$ python -q
>>> import numpy as np
>>> np.set_printoptions(suppress=True, linewidth=200)
>>> K = np.load("layer18.npy")
>>> K
array([[ 1, -1,  1, -1, -1,  1, -1,  1],
       [ 1, -1,  1, -1,  1, -1,  1, -1],
       [ 1,  1, -1, -1, -1, -1,  1,  1],
       [ 1,  1,  1,  1,  1,  1,  1,  1]])
>>> M2 = K[0, 0] * K[1:] - np.outer(K[1:, 0], K[0])
>>> M2
array([[ 0,  0,  0,  0,  2, -2,  2, -2],
       [ 0,  2, -2,  0,  0, -2,  2,  0],
       [ 0,  2,  0,  2,  2,  0,  2,  0]])
>>> np.linalg.matrix_rank(M2), np.linalg.matrix_rank(K)
(np.int64(3), np.int64(4))
>>> data = np.load("mat.npy")
>>> data
array([[ 0, -2,  0],
       [ 0,  0, -1],
       [ 1,  0,  0]])
>>> print(round(float(np.linalg.det(data)), 2))
2.0
>>> np.linalg.determinant(data)
Traceback (most recent call last):
  File "<python-input-10>", line 1, in <module>
    np.linalg.determinant(data)
    ^^^^^^^^^^^^^^^^^^^^^
AttributeError: module 'numpy.linalg' has no attribute 'determinant'
>>> (data + data.T) / 2
array([[ 0. , -1. ,  0.5],
       [-1. ,  0. , -0.5],
       [ 0.5, -0.5,  0. ]])
>>> np.allclose(data @ data.T, data.T @ data)
False
>>> data @ data
array([[ 0,  0,  2],
       [-1,  0,  0],
       [ 0, -2,  0]])
>>> (data - data.T) / 2
array([[ 0. , -1. , -0.5],
       [ 1. ,  0. , -0.5],
       [ 0.5,  0.5,  0. ]])
>>> M2 = np.array([[4, 0, 0], [2, 2, 5], [4, 3, 5]])
>>> np.einsum("ij->j", data)
array([ 1, -2, -1])
>>> np.einsum("ij,ij->i", data, data)
array([4, 1, 1])
>>> print(np.vstack([data, M2.T]).shape)
(6, 3)
>>> np.linalg.matrix_rank(data @ M2)
np.int64(3)
>>> T = np.stack([K, 4 * K, K[::-1]])
>>> T.sum(axis=0)
array([[ 6, -4,  6, -4, -4,  6, -4,  6],
       [ 6, -4,  4, -6,  4, -6,  6, -4],
       [ 6,  4, -4, -6, -4, -6,  6,  4],
       [ 6,  4,  6,  4,  4,  6,  4,  6]])
>>> np.linalg.matrix_rank(T.reshape(3, -1))
np.int64(2)
>>> print(np.linalg.matrix_rank(T))
[4 4 4]
>>> print(T.shape)
(3, 4, 8)
>>> np.einsum("bij,cij->bc", T, T)
array([[ 32, 128,   0],
       [128, 512,   0],
       [  0,   0,  32]])
>>> Q = data.astype(float).copy()
>>> for j in range(3):
...     Q[:, j] -= Q[:, :j] @ (Q[:, :j].T @ Q[:, j])
...     Q[:, j] /= np.linalg.norm(Q[:, j])
... 
>>> Q.T @ data
array([[1., 0., 0.],
       [0., 2., 0.],
       [0., 0., 1.]])
>>> Q
array([[ 0., -1.,  0.],
       [ 0.,  0., -1.],
       [ 1.,  0.,  0.]])
>>> M2 = K / np.linalg.norm(K, axis=1, keepdims=True)
>>> C2 = M2 @ M2.T
>>> np.argwhere(np.triu(np.abs(C2) > 0.95, 1))
array([], shape=(0, 2), dtype=int64)
>>> np.degrees(np.arccos(np.clip(C2[0, 2], -1, 1)))
np.float64(90.0)
>>> (np.abs(C2) > 0.9).astype(int)
array([[1, 0, 0, 0],
       [0, 1, 0, 0],
       [0, 0, 1, 0],
       [0, 0, 0, 1]])
>>> (C2 - 2 * np.eye(4)).round(6).argmax(axis=1)
array([1, 0, 0, 0])
>>> C2[0].round(2) + 0
array([1., 0., 0., 0.])
>>> feats = np.load("block11.npy")
>>> feats
array([[ 2,  6,  0],
       [ 0,  0, 12],
       [ 0,  0, 12],
       [ 1,  5,  0],
       [ 1,  5,  0],
       [ 0,  4,  0],
       [ 0,  3,  3],
       [ 0,  0, 12],
       [ 2,  6,  0],
       [ 0,  3,  3],
       [ 1,  5,  0],
       [ 0,  1,  9],
       [ 0,  1,  9],
       [ 2,  6,  0],
       [ 0,  1,  9],
       [ 0,  1,  9],
       [ 0,  4,  0],
       [ 2,  6,  0],
       [ 0,  3,  3],
       [ 0,  3,  3],
       [ 0,  4,  0],
       [ 0,  1,  9],
       [ 0,  4,  0],
       [ 2,  6,  0],
       [ 0,  4,  0],
       [ 0,  4,  0],
       [ 0,  3,  3]])
>>> # rows 1 and 2 are equal
>>> M2 = np.c_[feats[:, :1] @ np.array([[0]]), np.array([1, -3, -4, -5, 4, 2, -3, -1, -4, 5, 4, 0, 5, -4, -3, 4, 5, -4, 3, -1, 3, -1, 3, 0, 1, -2, 0])]
>>> M2
array([[ 0,  1],
       [ 0, -3],
       [ 0, -4],
       [ 0, -5],
       [ 0,  4],
       [ 0,  2],
       [ 0, -3],
       [ 0, -1],
       [ 0, -4],
       [ 0,  5],
       [ 0,  4],
       [ 0,  0],
       [ 0,  5],
       [ 0, -4],
       [ 0, -3],
       [ 0,  4],
       [ 0,  5],
       [ 0, -4],
       [ 0,  3],
       [ 0, -1],
       [ 0,  3],
       [ 0, -1],
       [ 0,  3],
       [ 0,  0],
       [ 0,  1],
       [ 0, -2],
       [ 0,  0]])
>>> np.round(np.linalg.lstsq(feats, M2[:, 0])[0], 2)
array([0., 0., 0.])
>>> np.round(np.linalg.norm(M2 - feats @ np.linalg.lstsq(feats, M2)[0], axis=0), 2)
array([ 0.  , 14.77])
>>> np.linalg.matrix_rank(M2, rtol=0.1)
np.int64(1)
>>> print(round(float(np.linalg.norm(M2, 2) / np.linalg.norm(M2)), 2))
1.0
>>> np.argsort(-np.linalg.norm(M2, axis=0).round(6), kind="stable")[:3]
array([1, 0])
>>> Xs = feats - feats.mean(axis=0)
>>> V = np.linalg.svd(Xs)[2][:2]
>>> M2 = Xs - Xs @ V.T @ V
>>> print(np.round(np.cov(Xs @ V.T, rowvar=False), 2) + 0)
[[24.7   0.  ]
 [ 0.    0.87]]
>>> print(np.round(M2.std(axis=0), 2) + 0)
[0. 0. 0.]
>>> np.round((Xs @ V.T).std(axis=0), 2)
array([4.88, 0.92])
>>> Xs = feats - feats.mean(axis=0)
>>> U, s, VT = np.linalg.svd(Xs, full_matrices=False)
>>> print(np.round(VT[0] * np.sign(VT[0, np.abs(VT[0]).argmax()]), 2))
[-0.09 -0.39  0.92]
>>> np.searchsorted(np.cumsum(s ** 2) / (s ** 2).sum(), 0.9) + 1
np.int64(1)
>>> np.linalg.matrix_rank(Xs)
np.int64(2)
>>> print((np.sign(U[:, 0]) == np.sign(U[0, 0])).astype(int))
[1 0 0 1 1 1 1 0 1 1 1 0 0 1 0 0 1 1 1 1 1 0 1 1 1 1 1]
>>> np.round(s ** 2 / (s ** 2).sum(), 2) + 0
array([0.97, 0.03, 0.  ])
>>> np.round(np.abs(VT[-1]), 2)
array([0.69, 0.69, 0.23])
>>> r0, r1 = feats[11], feats[14]
>>> r0 @ r1
np.int64(82)
>>> p = (r0 @ r1) / (r0 @ r0) * r0
>>> print(np.round(np.linalg.norm(r0 + r1) ** 2 + np.linalg.norm(r0 - r1) ** 2, 2))
328.0
>>> r1 - p
array([0., 0., 0.])
>>> A = np.array([[0, 0, 1, 0], [0, -1, 0, 0], [0, 0, 0, 0], [1, 0, 0, 0]])
>>> A
array([[ 0,  0,  1,  0],
       [ 0, -1,  0,  0],
       [ 0,  0,  0,  0],
       [ 1,  0,  0,  0]])
>>> rng = np.random.default_rng(9807)
>>> z = rng.permutation(4)
>>> z
array([3, 1, 0, 2])
>>> M2 = A[z][:, z]
>>> np.trace(M2)
np.int64(-1)
>>> np.round(np.linalg.norm(A, "nuc"), 2)
np.float64(3.0)
>>> np.linalg.norm(A, axis=1).argmax()
np.int64(0)
>>> round(np.linalg.norm(A, 2), 2)
np.float64(1.0)
>>> print(round(float(np.linalg.norm(A) ** 2 / np.linalg.norm(A, 2) ** 2), 2))
3.0
>>> np.round(np.linalg.norm(A, axis=1), 2)
array([1., 1., 0., 1.])
>>> np.round(np.linalg.norm(A, 1), 2), np.round(np.linalg.norm(A, np.inf), 2)
(np.float64(1.0), np.float64(1.0))
>>> print(round(float(np.linalg.norm(A[1], 1)), 2), np.round(np.linalg.norm(A[1], np.inf), 2))
1.0 1.0
>>> rank = np.linalg.matrix_rank(A)
>>> rank
np.int64(3)
>>> N = np.linalg.svd(A)[2][rank:].T
>>> A @ N
array([[0.],
       [0.],
       [0.],
       [0.]])
>>> [int(np.linalg.matrix_rank(np.delete(A, i, axis=0))) for i in range(4)]
[2, 2, 3, 2]
>>> np.linalg.matrix_rank(A.T @ A), np.linalg.matrix_rank(A @ A.T)
(np.int64(3), np.int64(3))
>>> U, s, VT = np.linalg.svd(A, full_matrices=False)
>>> (s > 1e-8).sum()
np.int64(3)
>>> np.round(np.cumsum(s ** 2) / np.sum(s ** 2), 2)
array([0.33, 0.67, 1.  , 1.  ])
>>> VT @ VT.T
array([[1., 0., 0., 0.],
       [0., 1., 0., 0.],
       [0., 0., 1., 0.],
       [0., 0., 0., 1.]])
>>> U.T @ U
array([[1., 0., 0., 0.],
       [0., 1., 0., 0.],
       [0., 0., 1., 0.],
       [0., 0., 0., 1.]])
>>> M = np.load("dump.npy")
>>> M
array([[-41.03,  20.56, -38.08],
       [-39.39,  17.89, -39.61],
       [-40.76,  19.83, -39.03],
       [-39.92,  20.46, -39.41],
       [-42.34,  19.65, -38.91],
       [-39.09,  19.81, -40.4 ],
       [-41.87,  18.48, -41.83],
       [-39.05,  20.85, -40.19],
       [-38.27,  19.95, -39.95],
       [-38.77,  19.91, -40.79],
       [-40.95,  21.23, -41.02],
       [-40.31,  20.95, -40.99],
       [-41.23,  21.23, -40.56],
       [-40.98,  19.33, -40.29]])
>>> Xs = M - M.mean(axis=0)
>>> V = np.linalg.svd(Xs)[2][:1]
>>> M2 = Xs - Xs @ V.T @ V
>>> np.round(M2.std(axis=0), 2)
array([0.14, 0.95, 0.94])
>>> E = np.load("case18.npy")
>>> E
array([[  1,  -3,   9, -27],
       [  1,  -2,   4,  -8],
       [  1,  -1,   1,  -1],
       [  1,   0,   0,   0]])
>>> # row 0 dominates
>>> M2 = E / np.sqrt((E ** 2).mean(axis=1, keepdims=True))
>>> print(E - E.mean(axis=1, keepdims=True))
[[  6.     2.    14.   -22.  ]
 [  2.25  -0.75   5.25  -6.75]
 [  1.    -1.     1.    -1.  ]
 [  0.75  -0.25  -0.25  -0.25]]
>>> np.linalg.matrix_rank(E - E.mean(axis=1, keepdims=True))
np.int64(3)
